$ ipython --no-banner

In [1]: import numpy as np

In [2]: from numpy import linalg as LA

In [3]: np.set_printoptions(suppress=True, linewidth=160)

In [4]: W0 = np.array([[-0.9, -1.6, -0.5, 1.0, -0.8],
   ...:     [0.9, -0.9, 0.7, 0.3, 0.7],
   ...:     [1.4, 0.3, -0.8, -0.6, -0.2],
   ...:     [0.0, 0.2, -0.9, 0.6, -1.3],
   ...:     [0.6, -0.6, 1.3, -0.7, -0.4],
   ...:     [0.5, 1.1, 3.2, 1.0, 2.2],
   ...:     [0.4, 1.7, 0.0, -0.1, -0.7],
   ...:     [-0.7, -0.4, -0.2, 1.1, 0.2],
   ...:     [0.6, -0.8, -0.5, 0.1, -0.1],
   ...:     [0.6, -2.3, 0.2, -1.2, 0.3],
   ...:     [1.3, 0.2, 0.0, 1.0, 0.3],
   ...:     [0.0, -0.1, 1.0, -0.3, -0.9],
   ...:     [0.6, 0.3, -0.2, -0.1, -0.3],
   ...:     [-0.5, -0.7, -2.0, -0.5, -0.6]])

In [5]: rng = np.random.default_rng(65)

In [6]: W0[3] = W0[6] + 0.02 * rng.normal(size=5)

In [7]: W0.round(3)
Out[7]: 
array([[-0.9  , -1.6  , -0.5  ,  1.   , -0.8  ],
       [ 0.9  , -0.9  ,  0.7  ,  0.3  ,  0.7  ],
       [ 1.4  ,  0.3  , -0.8  , -0.6  , -0.2  ],
       [ 0.378,  1.704,  0.025, -0.131, -0.713],
       [ 0.6  , -0.6  ,  1.3  , -0.7  , -0.4  ],
       [ 0.5  ,  1.1  ,  3.2  ,  1.   ,  2.2  ],
       [ 0.4  ,  1.7  ,  0.   , -0.1  , -0.7  ],
       [-0.7  , -0.4  , -0.2  ,  1.1  ,  0.2  ],
       [ 0.6  , -0.8  , -0.5  ,  0.1  , -0.1  ],
       [ 0.6  , -2.3  ,  0.2  , -1.2  ,  0.3  ],
       [ 1.3  ,  0.2  ,  0.   ,  1.   ,  0.3  ],
       [ 0.   , -0.1  ,  1.   , -0.3  , -0.9  ],
       [ 0.6  ,  0.3  , -0.2  , -0.1  , -0.3  ],
       [-0.5  , -0.7  , -2.   , -0.5  , -0.6  ]])

In [8]: z = W0[:, 4] > np.median(W0[:, 4])

In [9]: r0 = W0[z].mean(axis=0) - W0[~z].mean(axis=0)

In [10]: ((W0 - W0.mean(axis=0)) @ r0 > 0).astype(int)
Out[10]: array([0, 1, 0, 0, 1, 1, 0, 1, 1, 1, 1, 0, 0, 0])

In [11]: z.astype(int)
Out[11]: array([0, 1, 1, 0, 0, 1, 0, 1, 1, 1, 1, 0, 0, 0])

In [12]: round((((W0 - W0.mean(axis=0)) @ r0 > 0) == z).mean(), 3)
Out[12]: np.float64(0.857)

In [13]: cen = W0 - W0.mean(axis=0)

In [14]: U, sigma, Vt = LA.svd(cen, full_matrices=False)

In [15]: np.round(cen.mean(axis=0), 3) + 0
Out[15]: array([0., 0., 0., 0., 0.])

In [16]: LA.matrix_rank(cen)
Out[16]: np.int64(5)

In [17]: print(round((sigma ** 2).sum() ** 2 / (sigma ** 4).sum(), 3))
3.139

In [18]: (np.sign(U[:, 0]) == np.sign(U[0, 0])).astype(int)
Out[18]: array([1, 0, 1, 0, 0, 0, 0, 1, 1, 1, 0, 0, 1, 1])

In [19]: np.round(np.abs(Vt[-1]), 3)
Out[19]: array([0.527, 0.189, 0.201, 0.51 , 0.621])

In [20]: r0, g = W0[8], W0[1]

In [21]: round(float(r0 @ g), 3)
Out[21]: 0.87

In [22]: pr = (r0 @ g) / (r0 @ r0) * r0

In [23]: np.round(g - pr, 3)
Out[23]: array([ 0.489, -0.352,  1.043,  0.231,  0.769])

In [24]: hat = W0 @ LA.solve(W0.T @ W0, W0.T)

In [25]: LA.matrix_rank(np.eye(14) - hat)
Out[25]: np.int64(9)

In [26]: np.allclose(hat @ hat, hat)
Out[26]: True

In [27]: M2 = np.c_[W0[:, :4] @ np.array([[1, -2, -2, 1], [1, 1, -2, -2], [-2, 3, 0, 1], [0, -2, 0, 0]]), np.array([1, 3, 1, 3, 5, 0, 4, 1, 3, 2, 0, 4, 0, 5])]

In [28]: M2.round(3) + 0
Out[28]: 
array([[-1.5  , -3.3  ,  5.   ,  1.8  ,  1.   ],
       [-1.4  , -1.2  ,  0.   ,  3.4  ,  3.   ],
       [ 3.3  , -3.7  , -3.4  ,  0.   ,  1.   ],
       [ 2.032,  1.286, -4.163, -3.005,  3.   ],
       [-2.6  ,  3.5  ,  0.   ,  3.1  ,  5.   ],
       [-4.8  ,  7.7  , -3.2  ,  1.5  ,  0.   ],
       [ 2.1  ,  1.1  , -4.2  , -3.   ,  4.   ],
       [-0.7  , -1.8  ,  2.2  , -0.1  ,  1.   ],
       [ 0.8  , -3.7  ,  0.4  ,  1.7  ,  3.   ],
       [-2.1  , -0.5  ,  3.4  ,  5.4  ,  2.   ],
       [ 1.5  , -4.4  , -3.   ,  0.9  ,  0.   ],
       [-2.1  ,  3.5  ,  0.2  ,  1.2  ,  4.   ],
       [ 1.3  , -1.3  , -1.8  , -0.2  ,  0.   ],
       [ 2.8  , -4.7  ,  2.4  , -1.1  ,  5.   ]])

In [29]: np.round(LA.norm(LA.qr(W0)[0].T @ M2, axis=0) ** 2 / ((M2 ** 2).sum(axis=0) + 1e-12), 3)
Out[29]: array([1.   , 1.   , 1.   , 1.   , 0.407])

In [30]: np.round(LA.lstsq(W0, M2[:, 0])[0], 3) + 0
Out[30]: array([ 1.,  1., -2.,  0.,  0.])

In [31]: print(np.round(LA.norm(M2 - W0 @ LA.lstsq(W0, M2)[0], axis=0), 3) + 0)
[0.    0.    0.    0.    8.296]

In [32]: LA.matrix_rank(np.c_[W0, M2])
Out[32]: np.int64(6)

In [33]: ang = np.deg2rad(72)

In [34]: arr = np.eye(6)

In [35]: arr[np.ix_([3, 1], [3, 1])] = [[np.cos(ang), -np.sin(ang)], [np.sin(ang), np.cos(ang)]]

In [36]: arr.round(3)
Out[36]: 
array([[ 1.   ,  0.   ,  0.   ,  0.   ,  0.   ,  0.   ],
       [ 0.   ,  0.309,  0.   ,  0.951,  0.   ,  0.   ],
       [ 0.   ,  0.   ,  1.   ,  0.   ,  0.   ,  0.   ],
       [ 0.   , -0.951,  0.   ,  0.309,  0.   ,  0.   ],
       [ 0.   ,  0.   ,  0.   ,  0.   ,  1.   ,  0.   ],
       [ 0.   ,  0.   ,  0.   ,  0.   ,  0.   ,  1.   ]])

In [37]: # keeps lengths

In [38]: z = rng.permutation(6)

In [39]: z
Out[39]: array([3, 2, 1, 4, 5, 0])

In [40]: M2 = arr[z][:, z]

In [41]: np.round(np.diag(M2), 3)
Out[41]: array([0.309, 1.   , 0.309, 1.   , 1.   , 1.   ])

In [42]: M2.round(3)
Out[42]: 
array([[ 0.309,  0.   , -0.951,  0.   ,  0.   ,  0.   ],
       [ 0.   ,  1.   ,  0.   ,  0.   ,  0.   ,  0.   ],
       [ 0.951,  0.   ,  0.309,  0.   ,  0.   ,  0.   ],
       [ 0.   ,  0.   ,  0.   ,  1.   ,  0.   ,  0.   ],
       [ 0.   ,  0.   ,  0.   ,  0.   ,  1.   ,  0.   ],
       [ 0.   ,  0.   ,  0.   ,  0.   ,  0.   ,  1.   ]])

In [43]: np.round(np.sort(np.abs(LA.eigvals(M2))), 3)
Out[43]: array([1., 1., 1., 1., 1., 1.])

In [44]: np.round(np.trace(M2), 3)
Out[44]: np.float64(4.618)
